>>> import numpy as np
>>> np.set_printoptions(precision=2, suppress=True, linewidth=140, legacy="1.25")
>>> def rd(a):
...     return np.round(a, 2) + 0
... 
>>> feats = np.array([[6, 6, 9], [4, 4, 6], [0, 0, 0]])
>>> rng = np.random.default_rng(85)
>>> idx = rng.permutation(3)
>>> print(idx)
[0 2 1]
>>> out = feats[idx][:, idx]
>>> print(out)
[[6 9 6]
 [0 0 0]
 [4 6 4]]
>>> print(np.allclose(out, feats))
False
>>> out = feats + rng.integers(-2, 3, (3, 1)) @ rng.integers(-2, 3, (1, 3))
>>> print(out)
[[6 6 9]
 [4 4 6]
 [0 0 0]]
>>> print(out - feats)
[[0 0 0]
 [0 0 0]
 [0 0 0]]
>>> K = np.array([[0, 3, 0, 1], [0, 2, 2, 0], [0, 0, 1, 3], [0, 0, 0, 1]])
>>> print(np.allclose(K @ K.T, K.T @ K))
False
>>> print((K - K.T) / 2)
[[ 0.   1.5  0.   0.5]
 [-1.5  0.   1.   0. ]
 [ 0.  -1.   0.   1.5]
 [-0.5  0.  -1.5  0. ]]
>>> print(np.linalg.matrix_power(K, 3))
[[ 0 12 18 19]
 [ 0  8 14 24]
 [ 0  0  1  9]
 [ 0  0  0  1]]
>>> out = K + rng.integers(-2, 3, (4, 3)) @ rng.integers(-2, 3, (3, 4))
>>> print(out)
[[-2 -2 -1  7]
 [ 6  8  0 -3]
 [-6  0  3  1]
 [-6  0  2 -1]]
>>> print(np.abs(out - K).sum(axis=1))
[14 17 10 10]
>>> print(rd(np.linalg.svd(out - K, compute_uv=False)))
[12.44  9.05  1.5   0.  ]
>>> print(np.einsum("ij,ji->", feats, feats))
100
>>> print(rd(np.linalg.det(feats[::-1])))
0.0
>>> print(rd(np.linalg.det(2 * feats)), rd(np.linalg.det(feats)))
0.0 0.0
>>> rank = np.linalg.matrix_rank(K)
>>> print(rank)
3
>>> ns = np.linalg.svd(K)[2][rank:].T
>>> print(ns @ ns.T)
[[1. 0. 0. 0.]
 [0. 0. 0. 0.]
 [0. 0. 0. 0.]
 [0. 0. 0. 0.]]
>>> print(K @ ns)
[[0.]
 [0.]
 [0.]
 [0.]]
>>> print(ns.shape)
(4, 1)
>>> print(ns[:, 0] / ns[np.abs(ns[:, 0]).round(6).argmax(), 0])
[1. 0. 0. 0.]
>>> print([int(np.linalg.matrix_rank(K[:, :j + 1])) for j in range(4)])
[0, 1, 2, 3]
>>> print(rd(np.linalg.det(2 * K)), rd(np.linalg.det(K)))
0.0 0.0
>>> print(np.einsum("ii->", K))
4
>>> print(np.kron(np.eye(2, dtype=int), K))
[[0 3 0 1 0 0 0 0]
 [0 2 2 0 0 0 0 0]
 [0 0 1 3 0 0 0 0]
 [0 0 0 1 0 0 0 0]
 [0 0 0 0 0 3 0 1]
 [0 0 0 0 0 2 2 0]
 [0 0 0 0 0 0 1 3]
 [0 0 0 0 0 0 0 1]]
>>> M = np.loadtxt("out14.csv", delimiter=",")
>>> print(rd(M))
[[ 2.74 -3.03 -2.88]
 [-3.   -3.03 -2.61]
 [-3.83  2.29  2.25]
 [-4.93 -0.71 -0.42]
 [ 3.5  -2.57 -2.49]
 [-4.39  1.67  1.72]
 [ 0.18 -3.69 -3.37]
 [ 1.18 -3.57 -3.3 ]
 [-0.66  3.65  3.35]
 [ 3.46 -2.59 -2.51]
 [ 4.61 -1.32 -1.41]
 [-1.54  3.48  3.24]
 [-0.9   3.62  3.33]
 [-3.86 -2.44 -2.04]
 [ 2.54  3.24  2.83]
 [-4.45 -1.78 -1.42]
 [-1.87 -3.47 -3.07]
 [-1.26 -3.61 -3.22]
 [ 1.98 -3.35 -3.14]
 [ 2.1   3.4   3.  ]
 [-4.97  0.28  0.48]]
>>> f = np.array([0, 0])
>>> print(np.convolve(feats[1], f))
[0 0 0 0]
>>> print(np.correlate(feats[1], feats[0], "full"))
[ 36  60 102  60  36]
>>> print(np.polyval(f, feats[1]))
[0 0 0]
>>> print(np.array([np.convolve(row, f, "same") for row in feats]))
[[0 0 0]
 [0 0 0]
 [0 0 0]]
>>> out = np.array([[6, -7], [1, -9]])
>>> cent = np.array([[1, -2], [-1, 2]])
>>> F = np.block([[out, np.array([[-1, -3], [1, 0]])], [np.zeros((2, 2)), cent]])
>>> print(F)
[[ 6. -7. -1. -3.]
 [ 1. -9.  1.  0.]
 [ 0.  0.  1. -2.]
 [ 0.  0. -1.  2.]]
>>> Uu, sig, Vh = np.linalg.svd(F)
>>> vecs = Vh[:(sig > 1e-8).sum()]
>>> x = F[2] + 2 * F[3] + rng.integers(2) * np.eye(4)[3]
>>> print(x)
[ 0.  0. -1.  2.]
>>> print(rd(np.linalg.norm(x - vecs.T @ vecs @ x)))
0.0
>>> idx = rng.permutation(4)
>>> print(idx)
[0 3 2 1]
>>> out = F[idx][:, idx]
>>> print(np.trace(out))
0.0
>>> print(rd(np.linalg.det(out)), rd(np.linalg.det(F[idx])))
0.0 0.0
>>> th = np.radians(72)
>>> R = np.eye(4)
>>> R[3, 3] = R[0, 0] = np.cos(th)
>>> R[3, 0], R[0, 3] = -np.sin(th), np.sin(th)
>>> print(rd(R))
[[ 0.31  0.    0.    0.95]
 [ 0.    1.    0.    0.  ]
 [ 0.    0.    1.    0.  ]
 [-0.95  0.    0.    0.31]]
>>> out = F @ R.T
>>> print(np.allclose(F @ F.T, out @ out.T))
True
>>> print(rd(np.linalg.det(R)), rd(np.trace(R)))
1.0 2.62
>>> print(rd(out))
[[-1.   -7.   -1.   -6.63]
 [ 0.31 -9.    1.   -0.95]
 [-1.9   0.    1.   -0.62]
 [ 1.9   0.   -1.    0.62]]
>>> print(np.allclose(np.linalg.norm(F, axis=1), np.linalg.norm(out, axis=1)))
True
>>> print(rd(np.abs(out - F).max(axis=0)))
[7.   0.   0.   3.63]
>>> J = np.load("m.npy")
>>> print(J)
[[  4.33  -3.52 -21.17]
 [-20.19  11.48  10.26]
 [ 13.25 -16.16  -0.85]
 [ -1.6  -11.96  13.8 ]
 [-34.06   3.99   6.69]
 [ 44.95   6.34  -8.31]
 [-17.71 -17.76  -4.65]
 [-10.27  -5.12  -7.44]
 [  8.52  -3.23 -11.71]
 [-13.42   8.75  -0.44]
 [ 21.85   9.69   3.68]
 [-28.02  -8.39  12.27]
 [ 15.62  10.09 -13.47]
 [-29.89  15.71  -3.18]]
>>> idx = J[:, 2] > np.median(J[:, 2])
>>> f = J[idx].mean(axis=0) - J[~idx].mean(axis=0)
>>> print(np.argsort(-np.abs(f).round(6), kind="stable"))
[2 0 1]
>>> print(idx.astype(int))
[0 1 1 1 1 0 0 0 0 1 1 1 0 0]
>>> print(rd((((J - J.mean(axis=0)) @ f > 0) == idx).mean()))
0.71
>>> Xs = (J - J.mean(axis=0)) / J.std(axis=0)
>>> print(np.argwhere(np.abs(Xs) > 2))
[[5 0]]
>>> b = np.linalg.lstsq(np.delete(Xs, 1, axis=1), Xs[:, 1])[0]
>>> print(rd(b))
[-0.01 -0.06]
>>> x = np.array([2, 2, 1])
>>> target = J @ x
>>> print(rd(np.linalg.pinv(J) @ J))
[[1. 0. 0.]
 [0. 1. 0.]
 [0. 0. 1.]]
>>> print(rd(np.linalg.solve(J.T @ J, J.T @ target)))
[2. 2. 1.]
>>> target = target + 0.1 * rng.normal(size=14)
>>> print(rd(target))
[-19.53  -7.08  -6.81 -13.34 -53.43  94.38 -75.64 -38.08  -1.19  -9.88  66.68 -60.49  37.97 -31.49]
>>> b, *_ = np.linalg.lstsq(J, target)
>>> print(rd(np.linalg.norm(target - J @ b)))
0.28
>>> print(b.round())
[2. 2. 1.]
>>> Xs = J - J.mean(axis=0)
>>> vecs = np.linalg.svd(Xs)[2][:1]
>>> out = Xs - Xs @ vecs.T @ vecs
>>> print(rd(np.diag(vecs.T @ vecs)))
[0.95 0.   0.05]
>>> print(rd(out.std(axis=0)))
[ 2.03 10.5   8.51]
>>> print(rd(np.linalg.norm(out) / np.linalg.norm(Xs)))
0.52
>>> m1 = np.loadtxt("case6.csv", delimiter=",")
>>> print(m1)
[[0. 0. 3. 0.]
 [0. 0. 0. 0.]
 [0. 0. 0. 0.]
 [1. 0. 0. 0.]]
>>> print(rd(np.sort(np.linalg.eigvals(m1).real)))
[0. 0. 0. 0.]
>>> print((m1 != 0).astype(int))
[[0 0 1 0]
 [0 0 0 0]
 [0 0 0 0]
 [1 0 0 0]]
>>> Uu, sig, Vh = np.linalg.svd(m1)
>>> vecs = Vh[:(sig > 1e-8).sum()]
>>> x = m1[3] + -1 * m1[0] + rng.integers(2) * np.eye(4)[1]
>>> print(x)
[ 1.  1. -3.  0.]
>>> print(np.allclose(vecs.T @ vecs @ x, x))
False
>>> print(rd(np.linalg.norm(x - vecs.T @ vecs @ x)))
1.0
>>> print(vecs.T @ vecs)
[[1. 0. 0. 0.]
 [0. 0. 0. 0.]
 [0. 0. 1. 0.]
 [0. 0. 0. 0.]]
>>> Uu, sig, Vh = np.linalg.svd(m1)
>>> print(np.argmax(sig[:-1] / (sig[1:] + 1e-6)) + 1)
2
>>> out = Uu[:, :2] @ np.diag(sig[:2]) @ Vh[:2]
>>> print(np.abs(m1 - out).max())
0.0
>>> def softmax(z):
...     e = np.exp(z - z.max(axis=-1, keepdims=True))
...     return e / e.sum(axis=-1, keepdims=True)
... 
>>> print(rd(softmax(J[4] + -1)))
[0.   0.06 0.94]
>>> att = J @ J.T / np.sqrt(3)
>>> print(softmax(att)[4] @ J)
[-34.06   3.99   6.69]
>>> print(softmax(att).round(6).argmax(axis=1))
[ 0  4  5  3  4  5  6  6  5 13  5 11  5 13]
>>> A = np.array([[4.0, 1.0, 0.0], [0.0, 4.0, 1.0], [0.0, 0.0, 4.0]])
>>> rank = np.linalg.matrix_rank(M)
>>> print(rank)
2
>>> ns = np.linalg.svd(M)[2][rank:].T
>>> print(rd(M @ ns))
[[0.]
 [0.]
 [0.]
 [0.]
 [0.]
 [0.]
 [0.]
 [0.]
 [0.]
 [0.]
 [0.]
 [0.]
 [0.]
 [0.]
 [0.]
 [0.]
 [0.]
 [0.]
 [0.]
 [0.]
 [0.]]
>>> print([int(np.linalg.matrix_rank(np.delete(M, i, axis=0))) for i in range(21)])
[2, 2, 2, 2, 2, 2, 2, 2, 2, 2, 2, 2, 2, 2, 2, 2, 2, 2, 2, 2, 2]
>>> print(np.linalg.matrix_rank(M.T @ M), np.linalg.matrix_rank(M @ M.T))
2 2
